>>> import numpy as np
>>> np.set_printoptions(precision=2, suppress=True, linewidth=140)
>>> data = np.load("layer5.npy")
>>> data
array([[ 2.64, -6.58,  5.4 ],
       [-3.21, 14.84, -8.08],
       [-6.39, 15.36, -8.74],
       [-2.87, 14.98, -6.45],
       [-2.58, 13.48, -8.7 ],
       [-3.98, 13.79, -7.69],
       [ 0.57, -6.79,  3.1 ],
       [-5.46, 14.61, -9.6 ],
       [ 0.69, -6.29,  6.36],
       [ 1.23, -7.12,  4.98],
       [-5.53, 14.72, -7.83],
       [ 2.09, -5.4 ,  4.21],
       [ 0.14, -6.87,  5.66],
       [ 2.41, -6.12,  3.86],
       [-5.17, 14.  , -8.42],
       [-3.2 , 14.13, -8.64]])
>>> D = np.linalg.norm(data[:, None] - data[None], axis=-1)
>>> D.shape
(16, 16)
>>> np.linalg.matrix_rank(D ** 2)
np.int64(5)
>>> left, sigma, vt = np.linalg.svd(data, full_matrices=False)
>>> np.round(left.T @ data @ vt.T, 2) + 0
array([[55.83,  0.  ,  0.  ],
       [ 0.  ,  4.84,  0.  ],
       [ 0.  ,  0.  ,  3.95]])
>>> (sigma > 1e-8).sum()
np.int64(3)
>>> sigma
array([55.83,  4.84,  3.95])
>>> np.cumsum(sigma ** 2) / np.sum(sigma ** 2)
array([0.99, 1.  , 1.  ])
>>> np.round(left.T @ left, 2) + 0
array([[1., 0., 0.],
       [0., 1., 0.],
       [0., 0., 1.]])
>>> C2 = data.T @ data
>>> np.linalg.matrix_rank(C2)
np.int64(3)
>>> C2
array([[  198.71,  -618.55,   365.68],
       [ -618.55,  2171.69, -1286.86],
       [  365.68, -1286.86,   785.8 ]])
>>> np.linalg.svd(data, compute_uv=False) ** 2
array([3117.22,   23.39,   15.59])
>>> np.linalg.eigvalsh(C2)[::-1]
array([3117.22,   23.39,   15.59])
>>> C2 = np.cov(data, rowvar=False)
>>> np.median(data, axis=0)
array([-2.73, 13.63, -7.07])
>>> np.argwhere(np.triu(np.abs(np.corrcoef(data.T)) > 0.8, 1))
array([[0, 1],
       [0, 2],
       [1, 2]])
>>> data.std(axis=0)
array([ 3.04, 10.38,  6.53])
